>>> import numpy as np
>>> from numpy import linalg as LA
>>> np.set_printoptions(precision=2, suppress=True, linewidth=100, sign=" ")
>>> m1 = np.load("case16.npy")
>>> m1
array([[ 1, -1,  1, -1, -1,  1, -1,  1],
       [ 1,  1, -1, -1, -1, -1,  1,  1],
       [ 1,  1,  1,  1, -1, -1, -1, -1],
       [ 1, -1, -1,  1, -1,  1,  1, -1],
       [ 1, -1, -1,  1,  1, -1, -1,  1],
       [ 1,  1,  1,  1,  1,  1,  1,  1],
       [ 1, -1,  1, -1,  1, -1,  1, -1],
       [ 1,  1, -1, -1,  1,  1, -1, -1]])
>>> Q, V = LA.qr(m1[:, :2])[0], LA.qr(m1[:, 2:])[0]
>>> sv = LA.svd(Q.T @ V, compute_uv=False)
>>> np.degrees(np.arccos(sv.clip(0, 1)))
array([ 90.,  90.])
>>> sv.round(2) + 0
array([ 0.,  0.])
>>> round(LA.norm(Q @ Q.T - V @ V.T, 2), 2)
np.float64(1.0)
>>> M = np.load("m.npy")
>>> M
array([[ 1,  0,  2,  4,  4,  7,  0,  9],
       [ 4,  7,  7,  6,  3,  5,  1,  6],
       [ 5,  3,  9,  2,  8,  8,  8,  7],
       [ 2,  8,  5,  9,  8,  4,  7,  0],
       [ 1,  8,  7,  9,  1,  4,  2,  7],
       [ 0,  6,  7,  3,  7,  2,  5,  7],
       [ 7,  5,  1,  7,  6,  7,  8,  7],
       [ 3,  7,  6,  9,  3,  8,  2,  1]])
>>> x = np.array([1, 0, -2, 2, -2, -1, 2, 1])
>>> (M * x).sum(axis=1)
array([ -1,  -1, -10,   4,  10,  -7,  23,   0])
>>> M @ x
array([ -1,  -1, -10,   4,  10,  -7,  23,   0])
>>> W = np.array([[0, -3],
...     [1, 3],
...     [2, -4],
...     [-4, 4],
...     [-1, -3],
...     [-3, 1],
...     [-1, -2],
...     [-1, 3]])
>>> coef = np.array([1, 2])
>>> H = np.maximum(M @ W + coef, 0)
>>> (H > 0).mean(axis=0)
array([ 0.  ,  0.75])
>>> LA.matrix_rank(H)
np.int64(1)
>>> W2 = np.array([[1, 1, 4], [4, 1, 5]])
>>> W @ W2
array([[-12,  -3, -15],
       [ 13,   4,  19],
       [-14,  -2, -12],
       [ 12,   0,   4],
       [-13,  -4, -19],
       [  1,  -2,  -7],
       [ -9,  -3, -14],
       [ 11,   2,  11]])
>>> (H @ W2).round(6).argmax(axis=1)
array([ 2,  2,  0,  2,  2,  0,  2,  2])
